% ipython --no-banner

In [1]: import numpy as np

In [2]: np.set_printoptions(suppress=True, linewidth=200)

In [3]: mat = np.load("test9.npy")

In [4]: print(mat.round(2))
[[-0.71  0.71]
 [ 0.71  0.71]]

In [5]: print(np.round(np.linalg.matrix_power(mat, 2), 2) + 0)
[[1. 0.]
 [0. 1.]]

In [6]: print(np.round(np.sort(np.abs(np.linalg.eigvals(mat))), 2))
[1. 1.]

In [7]: print(round(float(np.trace(mat)), 2))
0.0

In [8]: print(np.allclose(mat @ mat.T, mat.T @ mat))
True

In [9]: evals, V = np.linalg.eig(mat)

In [10]: print(np.round(np.prod(evals), 2))
-1.0

In [11]: print(np.round(np.sort(np.linalg.eigvals(mat @ mat)), 2))
[1. 1.]

In [12]: print(np.round(np.sort(np.linalg.eigvals(np.linalg.inv(mat))), 2))
[-1.  1.]

In [13]: print(np.round(np.sort(np.linalg.eigvals(mat.T)), 2))
[-1.  1.]

In [14]: F = np.array([[2.0, 0.0, 0.0], [2.0, 1.0, 0.0], [0.0, 0.0, 2.0]])

In [15]: # splits into 2 blocks

In [16]: vec = np.array([7, 8])

In [17]: print(np.round(np.abs(np.linalg.eigvals(mat)), 2))
[1. 1.]

In [18]: print(np.round(np.linalg.inv(mat), 2))
[[-0.71  0.71]
 [ 0.71  0.71]]

In [19]: print(np.round(np.sort(np.abs(np.degrees(np.angle(np.linalg.eigvals(mat))))), 2))
[  0. 180.]

In [20]: print(np.round(np.linalg.det(mat), 2))
-1.0

In [21]: print(np.round(mat.T @ (mat @ vec), 2))
[7. 8.]

In [22]: Y = np.array([[-2, 1, 1], [1, -2, 2], [1, -2, 0]])

In [23]: print(F @ Y)
[[-4.  2.  2.]
 [-3.  0.  4.]
 [ 2. -4.  0.]]

In [24]: print(np.einsum("ij,ij->i", F, F))
[4. 5. 4.]

In [25]: print(np.einsum("ik,kj->ij", F, Y))
[[-4.  2.  2.]
 [-3.  0.  4.]
 [ 2. -4.  0.]]

In [26]: print(np.vstack([F, Y.T]).shape)
(6, 3)

In [27]: print(np.linalg.matrix_rank(np.vstack([F, Y.T])))
3

In [28]: print(np.einsum("ij->j", F))
[4. 1. 2.]

In [29]: M = np.load("out6.npy")

In [30]: print(M)
[[ 30 -35   0]
 [ 12 -14   0]]

In [31]: # rows and columns are dependent

In [32]: vec = np.array([3, -4, -7])

In [33]: target = F @ vec

In [34]: c, lr = np.zeros(3), 1 / np.linalg.norm(F, 2) ** 2

In [35]: for i in range(12):
    ...:     c -= lr * F.T @ (F @ c - target)
    ...:     if i % 2 == 0: print(i, round(np.linalg.norm(F @ c - target), 2))
    ...: 
0 8.02
2 3.4
4 2.46
6 2.14
8 1.91
10 1.7

In [36]: print(c.round(2))
[ 2.4  -1.73 -7.  ]

In [37]: print(round(np.linalg.cond(F), 2))
4.27
